$ ipython --no-banner

In [1]: import numpy as np

In [2]: import numpy.linalg as la

In [3]: np.set_printoptions(suppress=True, linewidth=200)

In [4]: A = np.loadtxt("layer18.csv", delimiter=",")

In [5]: A
Out[5]: 
array([[ 3.,  2., -2.,  3., -3.,  2.,  2.,  1., -3., -3.,  2.,  2.,  2.],
       [ 1.,  0., -4.,  1., -5.,  0.,  0., -1., -5., -5.,  0.,  0.,  0.],
       [ 5.,  4.,  0.,  5., -1.,  4.,  4.,  3., -1., -1.,  4.,  4.,  4.],
       [ 1.,  0., -4.,  1., -5.,  0.,  0., -1., -5., -5.,  0.,  0.,  0.],
       [ 1.,  0., -4.,  1., -5.,  0.,  0., -1., -5., -5.,  0.,  0.,  0.],
       [ 5.,  4.,  0.,  5., -1.,  4.,  4.,  3., -1., -1.,  4.,  4.,  4.],
       [ 5.,  4.,  0.,  5., -1.,  4.,  4.,  3., -1., -1.,  4.,  4.,  4.],
       [ 3.,  2., -2.,  3., -3.,  2.,  2.,  1., -3., -3.,  2.,  2.,  2.],
       [ 3.,  2., -2.,  3., -3.,  2.,  2.,  1., -3., -3.,  2.,  2.,  2.]])

In [6]: A[8] @ A[7]
Out[6]: np.float64(74.0)

In [7]: round(float(la.norm(A[8] - A[7])), 2)
Out[7]: 0.0

In [8]: np.round(la.norm(A[8], 1), 2), round(float(la.norm(A[8], np.inf)), 2)
Out[8]: (np.float64(30.0), 3.0)

In [9]: left, s, Vh = la.svd(A)

In [10]: vecs = Vh[:(s > 1e-8).sum()]

In [11]: rng = np.random.default_rng(163468)

In [12]: x0 = A[4] + -2 * A[2] + rng.integers(2) * np.eye(13)[5]

In [13]: x0
Out[13]: array([-9., -8., -4., -9., -3., -8., -8., -7., -3., -3., -8., -8., -8.])

In [14]: np.round(np.diag(vecs.T @ vecs), 2)
Out[14]: array([0.16, 0.1 , 0.18, 0.16, 0.27, 0.1 , 0.1 , 0.08, 0.27, 0.27, 0.1 , 0.1 , 0.1 ])

In [15]: np.round(la.norm(x0 - vecs.T @ vecs @ x0), 2)
Out[15]: np.float64(0.0)

In [16]: W1 = np.array([[-1, -1],
    ...:     [1, -2],
    ...:     [3, 3],
    ...:     [-3, 3],
    ...:     [0, 3],
    ...:     [0, 3],
    ...:     [0, -1],
    ...:     [2, 0],
    ...:     [3, -3],
    ...:     [-1, -3],
    ...:     [3, -3],
    ...:     [1, 1],
    ...:     [-3, 3]])

In [17]: beta = np.array([5, 7])

In [18]: H = np.maximum(A @ W1 + beta, 0)

In [19]: (H > 0).astype(int)
Out[19]: 
array([[0, 1],
       [0, 1],
       [0, 1],
       [0, 1],
       [0, 1],
       [0, 1],
       [0, 1],
       [0, 1],
       [0, 1]])

In [20]: cent = np.array([[0, 4], [1, 5]])

In [21]: W1 @ cent
Out[21]: 
array([[ -1,  -9],
       [ -2,  -6],
       [  3,  27],
       [  3,   3],
       [  3,  15],
       [  3,  15],
       [ -1,  -5],
       [  0,   8],
       [ -3,  -3],
       [ -3, -19],
       [ -3,  -3],
       [  1,   9],
       [  3,   3]])

In [22]: (H @ cent).round(6).argmax(axis=1)
Out[22]: array([1, 1, 1, 1, 1, 1, 1, 1, 1])

In [23]: np.round(A @ la.pinv(A) @ A, 2) + 0
Out[23]: 
array([[ 3.,  2., -2.,  3., -3.,  2.,  2.,  1., -3., -3.,  2.,  2.,  2.],
       [ 1.,  0., -4.,  1., -5.,  0.,  0., -1., -5., -5.,  0.,  0.,  0.],
       [ 5.,  4.,  0.,  5., -1.,  4.,  4.,  3., -1., -1.,  4.,  4.,  4.],
       [ 1.,  0., -4.,  1., -5.,  0.,  0., -1., -5., -5.,  0.,  0.,  0.],
       [ 1.,  0., -4.,  1., -5.,  0.,  0., -1., -5., -5.,  0.,  0.,  0.],
       [ 5.,  4.,  0.,  5., -1.,  4.,  4.,  3., -1., -1.,  4.,  4.,  4.],
       [ 5.,  4.,  0.,  5., -1.,  4.,  4.,  3., -1., -1.,  4.,  4.,  4.],
       [ 3.,  2., -2.,  3., -3.,  2.,  2.,  1., -3., -3.,  2.,  2.,  2.],
       [ 3.,  2., -2.,  3., -3.,  2.,  2.,  1., -3., -3.,  2.,  2.,  2.]])

In [24]: np.allclose(A[:-1].T @ la.lstsq(A[:-1].T, A[-1])[0], A[-1])
Out[24]: True

In [25]: np.abs(np.diag(la.qr(A)[1])) > 1e-9
Out[25]: array([ True,  True, False, False, False, False, False, False, False])

In [26]: np.unique(A.round(6), axis=0).shape
Out[26]: (3, 13)

In [27]: B = np.array([[-1, 1, 0, 0, 2, 1, -2, -1, -2, 1, 2],
    ...:     [2, 1, 1, -1, 0, -1, -1, -2, 1, 1, 0],
    ...:     [-2, 0, -1, 2, 1, 0, 2, 0, 1, -1, 2],
    ...:     [2, 1, -2, 1, -1, -2, 2, 2, 1, 0, 2],
    ...:     [1, 0, -1, 1, -2, -2, -1, 0, 0, 2, 2],
    ...:     [2, 1, 0, 0, 0, 0, 1, -2, 2, -2, 2],
    ...:     [-1, 0, 0, -1, 0, -2, 1, -1, 2, 0, 2],
    ...:     [1, -2, 0, -2, -2, -1, 0, 2, 1, 1, 0],
    ...:     [-2, -2, 1, 0, 0, -1, -1, -2, 2, -2, 0],
    ...:     [0, 1, 2, -1, -1, -2, -1, -1, -1, 1, 1],
    ...:     [0, -2, 1, 0, -1, 1, 1, 0, -2, 0, 0]])

In [28]: K = np.triu(B)

In [29]: K
Out[29]: 
array([[-1,  1,  0,  0,  2,  1, -2, -1, -2,  1,  2],
       [ 0,  1,  1, -1,  0, -1, -1, -2,  1,  1,  0],
       [ 0,  0, -1,  2,  1,  0,  2,  0,  1, -1,  2],
       [ 0,  0,  0,  1, -1, -2,  2,  2,  1,  0,  2],
       [ 0,  0,  0,  0, -2, -2, -1,  0,  0,  2,  2],
       [ 0,  0,  0,  0,  0,  0,  1, -2,  2, -2,  2],
       [ 0,  0,  0,  0,  0,  0,  1, -1,  2,  0,  2],
       [ 0,  0,  0,  0,  0,  0,  0,  2,  1,  1,  0],
       [ 0,  0,  0,  0,  0,  0,  0,  0,  2, -2,  0],
       [ 0,  0,  0,  0,  0,  0,  0,  0,  0,  1,  1],
       [ 0,  0,  0,  0,  0,  0,  0,  0,  0,  0,  0]])

In [30]: left, s, Vh = la.svd(K)

In [31]: s.round(2)
Out[31]: array([6.73, 5.19, 5.15, 4.17, 2.19, 1.71, 1.43, 1.01, 0.11, 0.04, 0.  ])

In [32]: np.argmax(s[:-1] / (s[1:] + 1e-6)) + 1
Out[32]: np.int64(10)

In [33]: B = left[:, :10] @ np.diag(s[:10]) @ Vh[:10]

In [34]: round(float(la.norm(K - B) / la.norm(K)), 2)
Out[34]: 0.0

In [35]: lab = rng.permutation(11)

In [36]: lab
Out[36]: array([ 0,  6,  3,  2,  8,  4,  1,  9,  5, 10,  7])

In [37]: B = K[lab][:, lab]

In [38]: np.allclose(B, K)
Out[38]: False

In [39]: np.round(np.sort(np.abs(la.eigvals(B))), 2)
Out[39]: array([0., 0., 1., 1., 1., 1., 1., 1., 2., 2., 2.])

In [40]: B
Out[40]: 
array([[-1, -2,  0,  0, -2,  2,  1,  1,  1,  2, -1],
       [ 0,  1,  0,  0,  2,  0,  0,  0,  0,  2, -1],
       [ 0,  2,  1,  0,  1, -1,  0,  0, -2,  2,  2],
       [ 0,  2,  2, -1,  1,  1,  0, -1,  0,  2,  0],
       [ 0,  0,  0,  0,  2,  0,  0, -2,  0,  0,  0],
       [ 0, -1,  0,  0,  0, -2,  0,  2, -2,  2,  0],
       [ 0, -1, -1,  1,  1,  0,  1,  1, -1,  0, -2],
       [ 0,  0,  0,  0,  0,  0,  0,  1,  0,  1,  0],
       [ 0,  1,  0,  0,  2,  0,  0, -2,  0,  2, -2],
       [ 0,  0,  0,  0,  0,  0,  0,  0,  0,  0,  0],
       [ 0,  0,  0,  0,  1,  0,  0,  1,  0,  0,  2]])

In [41]: np.diag(B)
Out[41]: array([-1,  1,  1, -1,  2, -2,  1,  1,  0,  0,  2])

In [42]: left, s, Vh = la.svd(B)

In [43]: vecs = Vh[:(s > 1e-8).sum()]

In [44]: x0 = B[4] + 3 * B[5] + rng.integers(2) * np.eye(11)[8]

In [45]: x0
Out[45]: array([ 0., -3.,  0.,  0.,  2., -6.,  0.,  4., -5.,  6.,  0.])

In [46]: np.allclose(vecs.T @ vecs @ x0, x0)
Out[46]: False

In [47]: np.round(np.diag(vecs.T @ vecs), 2)
Out[47]: array([1. , 1. , 0.8, 0.8, 1. , 0.8, 0.8, 1. , 0.8, 1. , 1. ])

In [48]: round(la.norm(x0 - vecs.T @ vecs @ x0), 2)
Out[48]: np.float64(0.45)

In [49]: E = np.vander(np.arange(10) - 2, 4, increasing=True)

In [50]: E
Out[50]: 
array([[  1,  -2,   4,  -8],
       [  1,  -1,   1,  -1],
       [  1,   0,   0,   0],
       [  1,   1,   1,   1],
       [  1,   2,   4,   8],
       [  1,   3,   9,  27],
       [  1,   4,  16,  64],
       [  1,   5,  25, 125],
       [  1,   6,  36, 216],
       [  1,   7,  49, 343]])

In [51]: x0 = np.array([4, -1, 1, 2])

In [52]: target = E @ x0

In [53]: np.round(la.lstsq(E, target)[0], 2)
Out[53]: array([ 4., -1.,  1.,  2.])

In [54]: target
Out[54]: array([ -6,   4,   4,   6,  22,  64, 144, 274, 466, 732])

In [55]: np.round(la.pinv(E) @ E, 2) + 0
Out[55]: 
array([[1., 0., 0., 0.],
       [0., 1., 0., 0.],
       [0., 0., 1., 0.],
       [0., 0., 0., 1.]])

In [56]: target = target + 0.02 * rng.normal(size=10)

In [57]: target.round(2)
Out[57]: array([ -5.99,   3.99,   3.98,   5.98,  22.03,  64.  , 143.96, 274.01, 466.01, 732.01])

In [58]: beta, *_ = la.lstsq(E, target)

In [59]: np.round(E.T @ (target - E @ beta), 2) + 0
Out[59]: array([0., 0., 0., 0.])

In [60]: beta.round()
Out[60]: array([ 4., -1.,  1.,  2.])

In [61]: np.round(la.norm(target - E @ beta), 2)
Out[61]: np.float64(0.06)

In [62]: [round(float(la.norm(la.solve(E.T @ E + lam * np.eye(4), E.T @ target))), 2) for lam in (0, 1, 10, 100)]
Out[62]: [4.68, 3.94, 2.65, 2.21]

In [63]: Q, r_ = la.qr(E)

In [64]: np.round(Q @ r_, 2) + 0
Out[64]: 
array([[  1.,  -2.,   4.,  -8.],
       [  1.,  -1.,   1.,  -1.],
       [  1.,   0.,   0.,   0.],
       [  1.,   1.,   1.,   1.],
       [  1.,   2.,   4.,   8.],
       [  1.,   3.,   9.,  27.],
       [  1.,   4.,  16.,  64.],
       [  1.,   5.,  25., 125.],
       [  1.,   6.,  36., 216.],
       [  1.,   7.,  49., 343.]])

In [65]: round(np.trace(Q @ Q.T), 2)
Out[65]: np.float64(4.0)

In [66]: round(abs(r_[0, 0]), 2), round(float(la.norm(E[:, 0])), 2)
Out[66]: (np.float64(3.16), 3.16)

In [67]: r_.round(2)
Out[67]: 
array([[  -3.16,   -7.91,  -45.85, -245.08],
       [   0.  ,    9.08,   45.41,  303.37],
       [   0.  ,    0.  ,   22.98,  172.34],
       [   0.  ,    0.  ,    0.  ,  -55.58]])

In [68]: np.round(np.abs(np.diag(r_)), 2)
Out[68]: array([ 3.16,  9.08, 22.98, 55.58])

In [69]: Q.shape, r_.shape
Out[69]: ((10, 4), (4, 4))
